>>> import numpy as np
>>> from numpy import linalg as LA
>>> np.set_printoptions(suppress=True, linewidth=120)
>>> def rd(a):
...     return np.round(a, 3) + 0
... 
>>> F = np.array([[0.0, 1.0, 0.0], [1.0, 0.0, 0.0], [0.0, 0.0, 0.0]])
>>> print(F)
[[0. 1. 0.]
 [1. 0. 0.]
 [0. 0. 0.]]
>>> print(np.argwhere(np.triu(F)))
[[0 1]]
>>> Lm = np.diag(F.sum(axis=1)) - F
>>> print(rd(LA.eigvalsh(Lm)))
[0. 0. 2.]
>>> print(Lm @ np.ones(3))
[0. 0. 0.]
>>> U, sv, Vt = LA.svd(F)
>>> V = Vt[:(sv > 1e-8).sum()]
>>> rng = np.random.default_rng(4630)
>>> x0 = F[0] + 3 * F[1] + rng.integers(2) * np.eye(3)[0]
>>> print(x0)
[4. 1. 0.]
>>> print(np.allclose(V.T @ V @ x0, x0))
True
>>> print(V.T @ V)
[[1. 0. 0.]
 [0. 1. 0.]
 [0. 0. 0.]]
>>> print(rd(LA.norm(x0 - V.T @ V @ x0)))
0.0
>>> print(LA.matrix_rank(np.vstack([F, x0])))
2
>>> print(np.argsort(-LA.norm(F, axis=0).round(6), kind="stable")[:3])
[0 1 2]
>>> print(LA.cond(F) > 100)
True
>>> print(rd(LA.norm(F, 2) / LA.norm(F)))
0.707
>>> th = np.radians(60)
>>> Rm = np.eye(3)
>>> Rm[0, 0] = Rm[2, 2] = np.cos(th)
>>> Rm[0, 2], Rm[2, 0] = -np.sin(th), np.sin(th)
>>> print(rd(Rm))
[[ 0.5    0.    -0.866]
 [ 0.     1.     0.   ]
 [ 0.866  0.     0.5  ]]
>>> M2 = F @ Rm.T
>>> print(rd(LA.svd(F, compute_uv=False)), rd(LA.svd(M2, compute_uv=False)))
[1. 1. 0.] [1. 1. 0.]
>>> print(rd(np.abs(M2 - F).max(axis=0)))
[0.5   0.    0.866]
>>> print(rd(M2))
[[0.    1.    0.   ]
 [0.5   0.    0.866]
 [0.    0.    0.   ]]
>>> print(np.allclose(LA.norm(F, axis=1), LA.norm(M2, axis=1)))
True
>>> print(rd(M2.sum(axis=1)))
[1.    1.366 0.   ]
>>> print(LA.matrix_rank(M2))
2
>>> print(rd(LA.svd(M2, compute_uv=False)))
[1. 1. 0.]
>>> np.zeros(3, 3)
Traceback (most recent call last):
  File "<python-input-35>", line 1, in <module>
    np.zeros(3, 3)
    ~~~~~~~~^^^^^^
TypeError: Cannot interpret '3' as a data type
>>> print(np.count_nonzero(M2))
3
>>> print(rd(M2 - M2[0]))
[[ 0.     0.     0.   ]
 [ 0.5   -1.     0.866]
 [ 0.    -1.     0.   ]]
>>> print(np.unravel_index(np.abs(M2).argmax(), M2.shape))
(np.int64(0), np.int64(1))
>>> E = np.load("block12.npy")
>>> print(E)
[[ 1.  0.  0.  0.]
 [ 0.  0.  0.  1.]
 [ 0.  0.  1.  0.]
 [ 0. -1.  0.  0.]]
>>> P = np.triu(np.array([[-3, -2, 6, 2], [7, -1, 6, -5], [-4, -3, 4, -1], [7, 7, -5, -8]]), 1) + np.eye(4)
>>> M2 = P @ E @ LA.inv(P)
>>> print(np.trace(M2), np.trace(E))
2.0 2.0
>>> print(M2)
[[  1.   0.   0.  -4.]
 [  0.   5. -24.   2.]
 [  0.   1.  -5.   0.]
 [  0.  -1.   6.   1.]]
>>> print((E != 0).astype(int))
[[1 0 0 0]
 [0 0 0 1]
 [0 0 1 0]
 [0 1 0 0]]
>>> print(rd(np.sort(LA.eigvals(E).real)))
[0. 0. 1. 1.]
>>> print(E @ E)
[[ 1.  0.  0.  0.]
 [ 0. -1.  0.  0.]
 [ 0.  0.  1.  0.]
 [ 0.  0.  0. -1.]]
>>> print(rd(LA.det(E)))
1.0
>>> print(rd(LA.eigvals(E).sum().real))
2.0
>>> print(rd(LA.det(E[::-1])))
1.0
>>> print(rd(LA.norm(E) ** 2 / LA.norm(E, 2) ** 2))
4.0
>>> print(E[1] @ E[2])
0.0
>>> print(LA.norm(E, axis=1).argmax())
0
>>> print(rd(LA.norm(E, 2)))
1.0
>>> print(rd(LA.norm(E, 1)), rd(LA.norm(E, np.inf)))
1.0 1.0
>>> print(rd(LA.norm(E[1], 1)), rd(LA.norm(E[1], np.inf)))
1.0 1.0
>>> print((E - E.T) / 2)
[[ 0.  0.  0.  0.]
 [ 0.  0.  0.  1.]
 [ 0.  0.  0.  0.]
 [ 0. -1.  0.  0.]]
>>> print(np.allclose(E, E.T))
False
>>> print(rd(np.abs(LA.eigvals(E)).max()))
1.0
>>> print(np.allclose(E @ E.T, E.T @ E))
True
>>> K = np.load("a.npy")
>>> print(K)
[[ 5 -5  4]
 [ 3  0 -3]
 [-1 -5 -2]]
>>> U, sv = LA.svd(K)
Traceback (most recent call last):
  File "<python-input-63>", line 1, in <module>
    U, sv = LA.svd(K)
    ^^^^^
ValueError: too many values to unpack (expected 2)
>>> U, sv, Vt = LA.svd(K, full_matrices=False)
>>> print(U.shape, sv.shape, Vt.shape)
(3, 3) (3,) (3, 3)
>>> print(rd(sv))
[8.361 5.177 4.158]
>>> print(rd(np.cumsum(sv ** 2) / np.sum(sv ** 2)))
[0.613 0.848 1.   ]
>>> print(rd(np.abs(Vt[0])))
[0.561 0.745 0.361]
>>> print(rd(U.T @ K @ Vt.T))
[[8.361 0.    0.   ]
 [0.    5.177 0.   ]
 [0.    0.    4.158]]
>>> print(rd(np.sqrt((sv ** 2).sum())), rd(LA.norm(K)))
10.677 10.677
>>> print(rd(U.T @ U))
[[1. 0. 0.]
 [0. 1. 0.]
 [0. 0. 1.]]
>>> J = np.load("run0.npy")
>>> print(J)
[[-1.011 -1.117  2.444 -2.055]
 [-1.117 -1.706 -0.424  0.631]
 [ 2.444 -0.424 -1.603 -0.998]
 [-2.055  0.631 -0.998 -0.68 ]]
>>> labels = rng.permutation(4)
>>> print(labels)
[0 3 2 1]
>>> M2 = J[labels][:, labels]
>>> print(M2)
[[-1.011 -2.055  2.444 -1.117]
 [-2.055 -0.68  -0.998  0.631]
 [ 2.444 -0.998 -1.603 -0.424]
 [-1.117  0.631 -0.424 -1.706]]
>>> print(rd(LA.det(M2)), rd(LA.det(J[labels])))
-47.993 47.993
>>> M = np.loadtxt("out2.csv", delimiter=",")
>>> print(M)
[[ 1.468  0.312 -0.39 ]
 [ 0.312  1.208 -0.26 ]
 [-0.39  -0.26   1.325]]
>>> w, V = LA.eig(J)
>>> print(rd(np.prod(w)))
-47.993
>>> print(rd(w))
[ 3.    -4.    -2.    -1.999]
>>> x0 = np.ones(3)
>>> for _ in range(6):
...     x0 = M @ x0
...     x0 /= LA.norm(x0)
...     print(round(x0 @ M @ x0, 3))
... 
1.327
1.661
1.887
1.97
1.993
1.999
>>> print(rd(x0))
[ 0.7    0.476 -0.533]
>>> w, V = LA.eigh(M)
>>> print(rd(w))
[1.    1.    2.001]
>>> print(rd(LA.eigvalsh(M + -1 * np.eye(3))))
[0.    0.    1.001]
>>> print(rd(LA.eigvalsh(M @ M)))
[1.    1.    4.004]
>>> print(rd(LA.svd(M, compute_uv=False)))
[2.001 1.    1.   ]
>>> print(rd(V.T @ M @ V))
[[1.    0.    0.   ]
 [0.    1.    0.   ]
 [0.    0.    2.001]]
>>> print((w > 1e-8).sum(), (w < -1e-8).sum())
3 0
>>> W0 = np.loadtxt("dump.csv", delimiter=",")
>>> print(W0)
[[-1. -3.  0.]
 [ 3. -2. -2.]
 [ 3.  2. -2.]
 [ 0. -1. -1.]
 [-4. -1.  2.]]
>>> M2 = W0 / LA.norm(W0, axis=1)
Traceback (most recent call last):
  File "<python-input-96>", line 1, in <module>
    M2 = W0 / LA.norm(W0, axis=1)
         ~~~^~~~~~~~~~~~~~~~~~~~~
ValueError: operands could not be broadcast together with shapes (5,3) (5,) 
>>> M2 = W0 / LA.norm(W0, axis=1, keepdims=True)
>>> cov = M2 @ M2.T
>>> print((np.abs(cov) > 0.9).astype(int))
[[1 0 0 0 0]
 [0 1 0 0 0]
 [0 0 1 0 1]
 [0 0 0 1 0]
 [0 0 1 0 1]]
>>> print(rd(cov[0]))
[ 1.     0.23  -0.69   0.671  0.483]
>>> print(rd(LA.norm(M2, axis=1)))
[1. 1. 1. 1. 1.]
>>> print(np.argwhere(np.triu(np.abs(cov) > 0.95, 1)))
[[2 4]]
>>> x0 = np.array([-4, 0, -9])
>>> h1 = np.maximum(W0 @ x0, 0)
>>> print(np.maximum(W0 @ (3 * x0), 0))
[12. 18. 18. 27.  0.]
>>> print(np.maximum(W0 @ x0, 0) - np.maximum(-W0 @ x0, 0))
[ 4.  6.  6.  9. -2.]
>>> M2 = np.c_[W0[:, :1] @ np.array([[5]]), np.array([-1, -3, 4, 5, 2])]
>>> print(M2)
[[ -5.  -1.]
 [ 15.  -3.]
 [ 15.   4.]
 [  0.   5.]
 [-20.   2.]]
>>> print(rd(LA.lstsq(W0, M2[:, 0])[0]))
[5. 0. 0.]
>>> O, Rm = LA.qr(W0)
>>> print(O.shape, Rm.shape)
(5, 3) (3, 3)
>>> x0 = np.array([3, 1, 2])
>>> rhs = W0 @ x0
>>> try:
...     LA.solve(W0, rhs)
... except LA.LinAlgError as e:
...     print(repr(e))
... 
LinAlgError('Last 2 dimensions of the array must be square')
>>> print(rd(LA.solve(W0.T @ W0, W0.T @ rhs)))
[3. 1. 2.]
>>> print(rhs)
[-6.  3.  7. -3. -9.]
>>> rhs = rhs + 0.02 * rng.normal(size=5)
>>> print(rd(rhs))
[-5.98   3.038  6.974 -3.009 -9.045]
>>> b, *_ = LA.lstsq(W0, rhs)
>>> print(rd(b))
[3.029 0.984 2.035]
>>> print([round(float(LA.norm(LA.solve(W0.T @ W0 + lam * np.eye(3), W0.T @ rhs))), 2) for lam in (0, 1, 10, 100)])
[3.78, 2.45, 1.66, 0.61]
>>> m1 = np.loadtxt("w.csv", delimiter=",")
>>> print(m1)
[[0. 0. 1.]
 [0. 0. 1.]
 [1. 1. 0.]]
>>> x0 = np.array([-1, 0, -5])
>>> h1 = np.maximum(m1 @ x0, 0)
>>> print(h1)
[0. 0. 0.]
>>> print(m1 * (h1 > 1e-9)[:, None])
[[0. 0. 0.]
 [0. 0. 0.]
 [0. 0. 0.]]
>>> print(np.maximum(m1 @ x0, 0) - np.maximum(-m1 @ x0, 0))
[-5. -5. -1.]
>>> print(m1.T @ h1)
[0. 0. 0.]
>>> print(np.flatnonzero(h1 > 1e-9))
[]
>>> f, r1 = m1[0], m1[1]
>>> print(f @ r1)
1.0
>>> print(f @ f)
1.0
>>> pr = (f @ r1) / (f @ f) * f
>>> print(np.outer(f, r1))
[[0. 0. 0.]
 [0. 0. 0.]
 [0. 0. 1.]]
>>> def softmax(z):
...     e = np.exp(z - z.max(axis=-1, keepdims=True))
...     return e / e.sum(axis=-1, keepdims=True)
... 
>>> print(softmax(m1).sum(axis=1))
[1. 1. 1.]
>>> print(rd(softmax(10 * m1[1])))
[0. 0. 1.]
>>> print(rd(softmax(m1[1])))
[0.212 0.212 0.576]
>>> S = m1 @ m1.T / np.sqrt(3)
>>> print(rd(softmax(S)[1] @ m1))
[0.219 0.219 0.781]
>>> print(rd(softmax(S)))
[[0.39  0.39  0.219]
 [0.39  0.39  0.219]
 [0.193 0.193 0.613]]
>>> print(softmax(S).round(6).argmax(axis=1))
[0 0 2]
>>> feats = np.loadtxt("case10.csv", delimiter=",")
>>> print(feats)
[[ -8.   4.   1.]
 [-10.   5.   2.]
 [-10.   2.   5.]]
>>> O = feats.astype(float).copy()
>>> for j in range(3):
...     O[:, j] -= O[:, :j] @ (O[:, :j].T @ O[:, j])
...     O[:, j] /= LA.norm(O[:, j])
... 
>>> print(rd(O))
[[-0.492  0.384 -0.781]
 [-0.615  0.481  0.625]
 [-0.615 -0.788  0.   ]]
>>> print(np.trace(feats))
2.0
>>> LA.determinant(feats)
Traceback (most recent call last):
  File "<python-input-150>", line 1, in <module>
    LA.determinant(feats)
    ^^^^^^^^^^^^^^
AttributeError: module 'numpy.linalg' has no attribute 'determinant'
>>> print(feats @ feats)
[[ 14. -10.   5.]
 [ 10. -11.  10.]
 [ 10. -20.  19.]]
>>> print(rd(np.sort(np.abs(LA.eigvals(feats)))))
[2. 3. 3.]
>>> print(rd(LA.matrix_power(feats, 2)))
[[ 14. -10.   5.]
 [ 10. -11.  10.]
 [ 10. -20.  19.]]
>>> P = np.triu(np.array([[2, 3, 1], [1, 2, 0], [2, 3, 3]]), 1) + np.eye(3)
>>> M2 = P @ feats @ LA.inv(P)
>>> print(np.trace(M2), np.trace(feats))
2.0 2.0
>>> print(rd(LA.det(M2)))
-18.0
>>> print(LA.matrix_rank(M2))
3
>>> U, sv, Vt = LA.svd(feats)
>>> print(rd(sv))
[18.069  3.526  0.283]
>>> print(np.argmax(sv[:-1] / (sv[1:] + 1e-6)) + 1)
2
>>> M2 = U[:, :2] @ np.diag(sv[:2]) @ Vt[:2]
>>> print(rd(np.abs(feats - M2).max()))
0.141
>>> print(rd(M2))
[[ -7.908   4.141   1.126]
 [-10.082   4.874   1.887]
 [ -9.99    2.016   5.014]]
>>> print(LA.matrix_rank(feats, rtol=0.05))
2
>>> print(rd(LA.norm(feats - M2, 2)), rd(sv[2]))
0.283 0.283
>>> print(rd(LA.norm(feats - M2) / LA.norm(feats)))
0.015
>>> U, sv, Vt = LA.svd(M2)
>>> V = Vt[:(sv > 1e-8).sum()]
>>> x0 = M2[0] + -2 * M2[1] + rng.integers(2) * np.eye(3)[0]
>>> print(rd(x0))
[13.256 -5.607 -2.649]
>>> print(rd(V.T @ V))
[[ 0.81  -0.293 -0.262]
 [-0.293  0.55  -0.402]
 [-0.262 -0.402  0.64 ]]
>>> print(np.allclose(V.T @ V @ x0, x0))
False
>>> print(rd(np.diag(V.T @ V)))
[0.81 0.55 0.64]
